>>> import numpy as np
>>> np.set_printoptions(precision=3, suppress=True, linewidth=140)
>>> X = np.array([[-4, 0, 0], [-4, -1, 0], [-2, -5, -5]])
>>> X
array([[-4,  0,  0],
       [-4, -1,  0],
       [-2, -5, -5]])
>>> # triangular, det is the product of the diagonal
>>> X[0] @ X[1]
np.int64(16)
>>> print(round(float(np.linalg.norm(X, "nuc")), 3))
13.366
>>> np.linalg.norm(X, axis=1)
array([4.   , 4.123, 7.348])
>>> round(float(np.linalg.norm(X[0] - X[1])), 3)
1.0
>>> np.linalg.norm(X, axis=0)
array([6.   , 5.099, 5.   ])
>>> np.linalg.norm(X, axis=1).argmax()
np.int64(2)
>>> print(np.round(np.linalg.norm(X, 1), 3), np.round(np.linalg.norm(X, np.inf), 3))
10.0 12.0
>>> vals, evecs = np.linalg.eig(X)
>>> X @ evecs[:, 0] - vals[0] * evecs[:, 0]
array([0., 0., 0.])
>>> np.prod(vals)
np.float64(-20.0)
>>> vals
array([-5., -1., -4.])
>>> np.sort(np.linalg.eigvals(np.linalg.inv(X)))
array([-1.  , -0.25, -0.2 ])
>>> A2 = np.linalg.inv(X)
>>> round(np.linalg.slogdet(X)[0], 3)
np.float64(-1.0)
>>> np.round(np.linalg.inv(A2), 3) + 0
array([[-4.,  0.,  0.],
       [-4., -1.,  0.],
       [-2., -5., -5.]])
>>> A2.round(3) + 0
array([[-0.25,  0.  ,  0.  ],
       [ 1.  , -1.  ,  0.  ],
       [-0.9 ,  1.  , -0.2 ]])
>>> np.round(np.linalg.det(X) * A2, 3) + 0
array([[  5.,   0.,   0.],
       [-20.,  20.,   0.],
       [ 18., -20.,   4.]])
>>> rng = np.random.default_rng(23)
>>> idx = rng.permutation(3)
>>> A2 = X[:, idx] * rng.choice([-1, 1], 3)
>>> print(A2)
[[ 0  0  4]
 [ 0 -1  4]
 [ 5 -5  2]]
>>> Uu, _, Vt = np.linalg.svd(X.T @ A2)
>>> idx
array([2, 1, 0])
>>> np.round(Uu @ Vt, 3) + 0
array([[ 0.,  0., -1.],
       [ 0.,  1.,  0.],
       [-1.,  0.,  0.]])
